$ python -q
>>> import numpy as np
>>> np.set_printoptions(suppress=True, linewidth=100)
>>> def rnd(a):
...     return np.round(a, 3) + 0
... 
>>> m1 = np.load("case2.npy")
>>> print(m1)
[[ 0.  0.  1.]
 [ 0.  1.  0.]
 [-1.  0.  0.]]
>>> x0 = np.array([0, 2, 3])
>>> y = m1 @ x0
>>> b, lr = np.zeros(3), 1 / np.linalg.norm(m1, 2) ** 2
>>> for i in range(30):
...     b -= lr * m1.T @ (m1 @ b - y)
...     if i % 10 == 0: print(i, round(np.linalg.norm(m1 @ b - y), 3))
... 
0 0.0
10 0.0
20 0.0
>>> print(rnd(np.linalg.cond(m1)))
1.0
>>> rng = np.random.default_rng(48)
>>> labels = rng.permutation(3)
>>> out = m1[:, labels] * rng.choice([-1, 1], 3)
>>> print(out)
[[-1.  0.  0.]
 [-0.  0.  1.]
 [-0. -1.  0.]]
>>> U, _, VT = np.linalg.svd(m1.T @ out)
>>> print(labels)
[2 0 1]
>>> print(rnd(np.linalg.lstsq(m1, out)[0]))
[[ 0.  1.  0.]
 [ 0.  0.  1.]
 [-1.  0.  0.]]
>>> print(U @ VT)
[[ 0.  1.  0.]
 [ 0.  0.  1.]
 [-1.  0.  0.]]
>>> print(np.allclose(m1 @ m1.T, m1.T @ m1))
True
>>> print(m1 @ m1)
[[-1.  0.  0.]
 [ 0.  1.  0.]
 [ 0.  0. -1.]]
>>> print(rnd(np.sort(np.abs(np.linalg.eigvals(m1)))))
[1. 1. 1.]
>>> print(rnd(np.linalg.matrix_power(m1, 3)))
[[ 0.  0. -1.]
 [ 0.  1.  0.]
 [ 1.  0.  0.]]
>>> print(rnd(np.linalg.det(m1)))
1.0
>>> x0 = np.array([1, 1, 3])
>>> y = m1 @ x0
>>> print(y)
[ 3.  1. -1.]
>>> print(rnd(np.linalg.solve(m1, y)))
[1. 1. 3.]
>>> print(rnd(np.linalg.solve(m1, -3 * y)))
[-3. -3. -9.]
>>> out = np.array([[2, 1], [9, 2]])
>>> C = np.kron(out, m1)
>>> print(C)
[[ 0.  0.  2.  0.  0.  1.]
 [ 0.  2.  0.  0.  1.  0.]
 [-2.  0.  0. -1.  0.  0.]
 [ 0.  0.  9.  0.  0.  2.]
 [ 0.  9.  0.  0.  2.  0.]
 [-9.  0.  0. -2.  0.  0.]]
>>> print(rnd(np.linalg.norm(C, 2)), rnd(np.linalg.norm(out, 2) * np.linalg.norm(m1, 2)))
9.472 9.472
>>> print(C.shape)
(6, 6)
>>> print(np.linalg.matrix_rank(C))
6
>>> data = np.load("block13.npy")
>>> print(data)
[[ 0 -1  8  8]
 [ 0  5  3 -2]
 [ 0  0  9 -5]
 [ 0  0  0  2]]
>>> proj = np.triu(np.array([[4, 1, -2, 2], [-5, 5, 1, 4], [5, -3, 0, -1], [5, -2, 3, 0]]), 1) + np.eye(4)
>>> out = proj @ data @ np.linalg.inv(proj)
>>> print(np.trace(out), np.trace(data))
16.0 16
>>> print(proj @ data - data @ proj)
[[  0.   5. -14.  24.]
 [  0.   0.   4. -14.]
 [  0.   0.   0.   7.]
 [  0.   0.   0.   0.]]
>>> print(rnd(np.linalg.det(out)))
0.0
>>> x0 = np.array([-1, -2, -2])
>>> print([p for p in range(1, 25) if np.allclose(np.linalg.matrix_power(m1, p), np.eye(3))])
[4, 8, 12, 16, 20, 24]
>>> print(rnd(np.linalg.det(m1)))
1.0
>>> print(3 - np.linalg.matrix_rank(m1 - np.eye(3), tol=1e-8))
1
>>> print(m1.T @ (m1 @ x0))
[-1. -2. -2.]
>>> print(rnd(np.linalg.inv(m1)))
[[ 0.  0. -1.]
 [ 0.  1.  0.]
 [ 1.  0.  0.]]
>>> print([int(np.linalg.matrix_rank(np.linalg.matrix_power(data, p))) for p in range(1, 5)])
[3, 3, 3, 3]
>>> print(np.linalg.matrix_rank(data - data[0, 0] * np.eye(4)))
3
>>> print(data @ data)
[[  0  -5  69 -22]
 [  0  25  42 -29]
 [  0   0  81 -55]
 [  0   0   0   4]]
>>> A = np.loadtxt("sample12.csv", delimiter=",")
>>> print(A)
[[-1.372 -1.149 -1.297 -0.939]
 [ 2.879  3.33   2.657  3.047]
 [-3.004 -2.89  -3.097 -2.896]]
>>> U, sigma, VT = np.linalg.svd(A)
>>> print(rnd(sigma))
[8.747 0.539 0.209]
>>> out = U[:, :1] @ np.diag(sigma[:1]) @ VT[:1]
>>> print(rnd(np.linalg.norm(A - out) / np.linalg.norm(A)))
0.066
>>> print(rnd(np.abs(A - out).max()))
0.253
>>> print(A.shape)
(3, 4)
>>> print(rnd(A.sum(axis=0)))
[-1.497 -0.709 -1.737 -0.788]
>>> print(rnd(A - A[0]))
[[ 0.     0.     0.     0.   ]
 [ 4.251  4.479  3.954  3.986]
 [-1.632 -1.741 -1.8   -1.957]]
>>> print(rnd(A.mean(axis=0)))
[-0.499 -0.236 -0.579 -0.263]
>>> print(np.abs(A).max())
3.33
>>> print(rnd(np.linalg.svd(A, compute_uv=False)))
[8.747 0.539 0.209]
>>> gram = A.T @ A
>>> print(rnd(gram))
[[19.195 19.845 18.732 18.76 ]
 [19.845 20.761 19.288 19.595]
 [18.732 19.288 18.333 18.283]
 [18.76  19.595 18.283 18.553]]
>>> print(rnd(np.linalg.svd(A, compute_uv=False) ** 2))
[76.509  0.29   0.044]
>>> r0, r1 = gram[2], gram[0]
>>> print(rnd(r0 @ r0))
1393.309
>>> p = (r0 @ r1) / (r0 @ r0) * r0
>>> print(rnd((r1 - p) @ r0))
0.0
>>> print(rnd(np.linalg.norm(r0 + r1) ** 2 + np.linalg.norm(r0 - r1) ** 2))
5716.864
>>> print(np.linalg.matrix_rank(np.outer(r0, r1)))
1
>>> print(rnd(np.linalg.norm(A, 2) / np.linalg.norm(A)))
0.998
>>> print(np.linalg.cond(A) > 100)
False
>>> print(np.linalg.matrix_rank(A, rtol=0.1))
1
>>> M = (rng.random((4, 4)) < 0.3) + np.eye(4)
>>> M /= M.sum(axis=1, keepdims=True)
>>> print(rnd(M))
[[1.    0.    0.    0.   ]
 [0.    0.333 0.333 0.333]
 [0.333 0.    0.333 0.333]
 [0.    0.    0.    1.   ]]
>>> q = m1.astype(float).copy()
>>> for j in range(3):
...     q[:, j] -= q[:, :j] @ (q[:, :j].T @ q[:, j])
...     q[:, j] /= np.linalg.norm(q[:, j])
... 
>>> print(q.T @ m1)
[[1. 0. 0.]
 [0. 1. 0.]
 [0. 0. 1.]]
>>> print(q.T @ q)
[[1. 0. 0.]
 [0. 1. 0.]
 [0. 0. 1.]]
>>> print(q)
[[ 0.  0.  1.]
 [ 0.  1.  0.]
 [-1.  0.  0.]]
>>> x0 = np.array([-2, 0, -2])
>>> print(3 - np.linalg.matrix_rank(q - np.eye(3), tol=1e-8))
1
>>> print([p for p in range(1, 25) if np.allclose(np.linalg.matrix_power(q, p), np.eye(3))])
[4, 8, 12, 16, 20, 24]
>>> print(rnd(np.linalg.norm(x0)), rnd(np.linalg.norm(q @ x0)))
2.828 2.828
>>> print(rnd(np.sort(np.abs(np.degrees(np.angle(np.linalg.eigvals(q)))))))
[ 0. 90. 90.]
>>> print(rnd(np.abs(np.linalg.eigvals(q))))
[1. 1. 1.]
>>> print(rnd(np.linalg.inv(q)))
[[ 0.  0. -1.]
 [ 0.  1.  0.]
 [ 1.  0.  0.]]
>>> q, Rm = np.linalg.qr(M)
>>> print(rnd(abs(Rm[0, 0])), rnd(np.linalg.norm(M[:, 0])))
1.054 1.054
>>> print(rnd(q.T @ q))
[[1. 0. 0. 0.]
 [0. 1. 0. 0.]
 [0. 0. 1. 0.]
 [0. 0. 0. 1.]]
>>> print(rnd(Rm))
[[-1.054  0.    -0.105 -0.105]
 [ 0.     0.333  0.333  0.333]
 [ 0.     0.     0.316  0.316]
 [ 0.     0.     0.     1.   ]]
>>> print(rnd(np.abs(np.diag(Rm))))
[1.054 0.333 0.316 1.   ]
>>> print(rnd(q @ Rm))
[[1.    0.    0.    0.   ]
 [0.    0.333 0.333 0.333]
 [0.333 0.    0.333 0.333]
 [0.    0.    0.    1.   ]]
>>> print(np.linalg.matrix_rank(Rm - Rm[0, 0] * np.eye(4)))
3
>>> print(rnd(np.prod(np.diag(Rm))), rnd(np.linalg.det(Rm)))
-0.111 -0.111
>>> print([int(np.linalg.matrix_rank(np.linalg.matrix_power(Rm, p))) for p in range(1, 5)])
[4, 4, 4, 4]
>>> print(rnd(np.linalg.matrix_power(Rm - np.diag(np.diag(Rm)), 4)))
[[0. 0. 0. 0.]
 [0. 0. 0. 0.]
 [0. 0. 0. 0.]
 [0. 0. 0. 0.]]
>>> print(rnd(np.sort(np.linalg.eigvals(Rm))))
[-1.054  0.316  0.333  1.   ]
>>> W0 = np.loadtxt("mat.csv", delimiter=",")
>>> print(W0)
[[-0.8    0.748  1.5  ]
 [ 0.5   -0.568  1.5  ]
 [ 1.    -1.087  1.1  ]
 [-0.1   -0.01  -0.5  ]
 [ 0.1   -0.114  0.1  ]
 [ 0.6   -0.656  0.2  ]
 [-0.7    0.654  0.4  ]
 [-0.4    0.512 -1.1  ]
 [-0.6    0.754  0.6  ]
 [ 0.2   -0.202  1.8  ]
 [-1.     1.079  0.2  ]
 [ 1.9   -2.006  1.3  ]
 [-1.4    1.468  1.1  ]
 [-0.9    0.95   0.2  ]
 [ 0.9   -0.967  0.2  ]
 [ 0.4   -0.411 -0.7  ]
 [ 2.4   -2.478  0.8  ]
 [ 0.5   -0.378  0.7  ]
 [-0.7    0.731  0.1  ]
 [-0.6    0.483 -0.6  ]
 [ 0.     0.051  0.3  ]
 [-1.8    1.685  1.8  ]
 [ 0.     0.043  0.   ]
 [ 0.     0.078 -2.3  ]
 [-0.5    0.617 -0.6  ]
 [-0.8    0.807  0.4  ]]
>>> cen = (W0 - W0.mean(axis=0)) / W0.std(axis=0)
>>> print(rnd(cen.std(axis=0)))
[1. 1. 1.]
>>> b = np.linalg.lstsq(np.delete(cen, 1, axis=1), cen[:, 1])[0]
>>> print(rnd(1 - np.var(cen[:, 1] - np.delete(cen, 1, axis=1) @ b)))
0.994
>>> print(rnd(b))
[-0.995 -0.027]
>>> proj = W0 @ np.linalg.solve(W0.T @ W0, W0.T)
>>> print(rnd(np.trace(proj)))
3.0
>>> print(rnd(np.linalg.eigvalsh(proj)))
[0. 0. 0. 0. 0. 0. 0. 0. 0. 0. 0. 0. 0. 0. 0. 0. 0. 0. 0. 0. 0. 0. 0. 1. 1. 1.]
>>> print(rnd(proj @ W0[:, 2]))
[ 1.5  1.5  1.1 -0.5  0.1  0.2  0.4 -1.1  0.6  1.8  0.2  1.3  1.1  0.2  0.2 -0.7  0.8  0.7  0.1
 -0.6  0.3  1.8  0.  -2.3 -0.6  0.4]
